$ ipython --no-banner

In [1]: import numpy as np

In [2]: np.set_printoptions(precision=2, suppress=True, linewidth=140)

In [3]: mat = np.load("out15.npy")

In [4]: print(mat)
[[-1.    0.51  0.14]
 [ 0.26 -0.62 -0.12]
 [ 0.96  0.96  0.29]
 [ 0.35  0.83  0.19]
 [-0.95 -1.   -0.54]
 [ 1.    1.    0.48]
 [-0.65  1.    0.73]
 [-1.    0.78  0.21]
 [ 1.    1.    0.55]
 [ 1.   -0.51 -0.13]]

In [5]: Ac = mat - mat.mean(axis=0)

In [6]: evecs = np.linalg.svd(Ac)[2][:2]

In [7]: A2 = Ac - Ac @ evecs.T @ evecs

In [8]: np.round(A2.std(axis=0), 2) + 0
Out[8]: array([0.  , 0.05, 0.12])

In [9]: (Ac @ evecs.T).std(axis=0)
Out[9]: array([0.92, 0.75])

In [10]: A2 = mat / np.linalg.norm(mat, axis=1, keepdims=True)

In [11]: gram = A2 @ A2.T

In [12]: (np.abs(gram) > 0.9).astype(int)
Out[12]: 
array([[1, 0, 0, 0, 0, 0, 0, 1, 0, 1],
       [0, 1, 0, 0, 0, 0, 1, 0, 0, 0],
       [0, 0, 1, 1, 1, 1, 0, 0, 1, 0],
       [0, 0, 1, 1, 1, 1, 0, 0, 1, 0],
       [0, 0, 1, 1, 1, 1, 0, 0, 1, 0],
       [0, 0, 1, 1, 1, 1, 0, 0, 1, 0],
       [0, 1, 0, 0, 0, 0, 1, 0, 0, 0],
       [1, 0, 0, 0, 0, 0, 0, 1, 0, 1],
       [0, 0, 1, 1, 1, 1, 0, 0, 1, 0],
       [1, 0, 0, 0, 0, 0, 0, 1, 0, 1]])

In [13]: cent = mat[[6, 8]].astype(float)

In [14]: for _ in range(5):
    ...:     z = np.linalg.norm(mat[:, None] - cent, axis=-1).argmin(axis=1)
    ...:     cent = np.array([mat[z == j].mean(axis=0) for j in range(2)])
    ...: 

In [15]: print(z)
[0 1 1 1 0 1 0 0 1 1]

In [16]: np.abs(cent[1] - cent[0]).argmax()
Out[16]: np.int64(0)

In [17]: print(cent)
[[-0.9   0.32  0.13]
 [ 0.76  0.44  0.21]]

In [18]: X = np.load("run1.npy")

In [19]: X
Out[19]: 
array([[ 1,  1,  1,  1,  1,  1,  1,  1],
       [ 1,  1, -1, -1,  1,  1, -1, -1],
       [ 1,  1,  1,  1, -1, -1, -1, -1],
       [ 1,  1, -1, -1, -1, -1,  1,  1],
       [ 1, -1, -1,  1,  1, -1, -1,  1]])

In [20]: gram = X.T @ X

In [21]: np.trace(gram), (X ** 2).sum()
Out[21]: (np.int64(40), np.int64(40))

In [22]: np.linalg.svd(X, compute_uv=False) ** 2
Out[22]: array([8., 8., 8., 8., 8.])

In [23]: A = np.minimum.outer(np.arange(1, 4), np.arange(1, 4)) * -2

In [24]: A
Out[24]: 
array([[-2, -2, -2],
       [-2, -4, -4],
       [-2, -4, -6]])

In [25]: ev, evecs = np.linalg.eigh(A)

In [26]: vec = np.array([0, 3, 2])

In [27]: evecs * np.maximum(ev, 0) @ evecs.T
Out[27]: 
array([[0., 0., 0.],
       [0., 0., 0.],
       [0., 0., 0.]])

In [28]: evecs * np.abs(ev) @ evecs.T
Out[28]: 
array([[2., 2., 2.],
       [2., 4., 4.],
       [2., 4., 6.]])

In [29]: np.linalg.eigvalsh(A[1:, 1:])
Out[29]: array([-9.12, -0.88])

In [30]: np.abs(A).sum(axis=1).max(), round(np.abs(ev).max(), 2)
Out[30]: (np.int64(12), np.float64(10.1))

In [31]: round(float(vec @ A @ vec / (vec @ vec)), 2), round(ev[0], 2), round(float(ev[-1]), 2)
Out[31]: (-8.31, np.float64(-10.1), -0.62)

In [32]: W0 = np.loadtxt("mat.csv", delimiter=",")

In [33]: W0
Out[33]: 
array([[-6.58,  3.42,  6.71],
       [ 6.78, -3.07, -6.68],
       [ 0.13, -8.8 , -4.75],
       [-1.86, -9.19, -3.48],
       [ 3.61,  9.08,  2.12],
       [ 3.15,  9.16,  2.5 ],
       [-2.1 ,  7.91,  5.75],
       [-7.04,  2.58,  6.61],
       [-2.67, -9.2 , -2.88],
       [-5.98, -8.01,  0.21],
       [-4.78, -8.72, -1.06],
       [-8.35, -2.75,  4.77],
       [-6.55, -7.5 ,  0.91],
       [ 7.79,  5.59, -2.85],
       [-6.03,  4.26,  6.75],
       [ 7.35,  6.47, -2.05],
       [ 7.07, -2.52, -6.61],
       [-1.79, -9.18, -3.53],
       [-1.05,  8.45,  5.25],
       [ 6.25, -3.93, -6.74],
       [-6.05, -7.95,  0.3 ]])

In [34]: gram = np.cov(W0, rowvar=False)

In [35]: np.round(np.linalg.eigvalsh(gram)[::-1], 2) + 0
Out[35]: array([59.76, 43.05,  0.  ])

In [36]: W0.std(axis=0)
Out[36]: array([5.4 , 6.94, 4.53])

In [37]: print(np.argwhere(np.triu(np.abs(np.corrcoef(W0.T)) > 0.8, 1)))
[]

In [38]: np.median(W0, axis=0)
Out[38]: array([-1.86, -2.75,  0.21])

In [39]: gram
Out[39]: 
array([[ 30.62,  12.15, -16.38],
       [ 12.15,  50.59,  17.73],
       [-16.38,  17.73,  21.59]])
